% ipython --no-banner

In [1]: import numpy as np

In [2]: np.set_printoptions(precision=2, suppress=True, linewidth=100)

In [3]: rd = lambda a: np.round(a, 2) + 0

In [4]: F = np.loadtxt("block8.csv", delimiter=",")

In [5]: F
Out[5]: 
array([[  4.,   5.,   6.,   7.,   8.,   9.,  10.,  11.,  12.,  13.],
       [ 14.,  15.,  16.,  17.,  18.,  19.,  20.,  21.,  22.,  23.],
       [ 24.,  25.,  26.,  27.,  28.,  29.,  30.,  31.,  32.,  33.],
       [ 34.,  35.,  36.,  37.,  38.,  39.,  40.,  41.,  42.,  43.],
       [ 44.,  45.,  46.,  47.,  48.,  49.,  50.,  51.,  52.,  53.],
       [ 54.,  55.,  56.,  57.,  58.,  59.,  60.,  61.,  62.,  63.],
       [ 64.,  65.,  66.,  67.,  68.,  69.,  70.,  71.,  72.,  73.],
       [ 74.,  75.,  76.,  77.,  78.,  79.,  80.,  81.,  82.,  83.],
       [ 84.,  85.,  86.,  87.,  88.,  89.,  90.,  91.,  92.,  93.],
       [ 94.,  95.,  96.,  97.,  98.,  99., 100., 101., 102., 103.]])

In [6]: # null space of dimension 8

In [7]: rng = np.random.default_rng(214161)

In [8]: out = F + rng.integers(-2, 3, (10, 2)) @ rng.integers(-2, 3, (2, 10))

In [9]: out
Out[9]: 
array([[  8.,   3.,   6.,   5.,   8.,   7.,   6.,   7.,  10.,  11.],
       [ 16.,  12.,  16.,  18.,  14.,  22.,  22.,  23.,  25.,  20.],
       [ 26.,  22.,  26.,  28.,  24.,  32.,  32.,  33.,  35.,  30.],
       [ 38.,  31.,  36.,  37.,  34.,  41.,  40.,  41.,  44.,  39.],
       [ 40.,  49.,  46.,  47.,  52.,  47.,  50.,  51.,  50.,  57.],
       [ 50.,  58.,  56.,  58.,  60.,  59.,  62.,  63.,  62.,  66.],
       [ 60.,  71.,  66.,  65.,  76.,  63.,  66.,  67.,  66.,  79.],
       [ 74.,  76.,  76.,  76.,  80.,  77.,  78.,  79.,  80.,  84.],
       [ 82.,  85.,  86.,  89.,  86.,  92.,  94.,  95.,  95.,  93.],
       [ 98.,  89.,  96.,  99.,  90., 105., 104., 105., 108.,  97.]])

In [10]: np.abs(out - F).sum(axis=1)
Out[10]: array([22., 23., 23., 20., 20., 17., 46., 13., 20., 46.])

In [11]: np.linalg.matrix_rank(out - F, tol=1e-8)
Out[11]: np.int64(2)
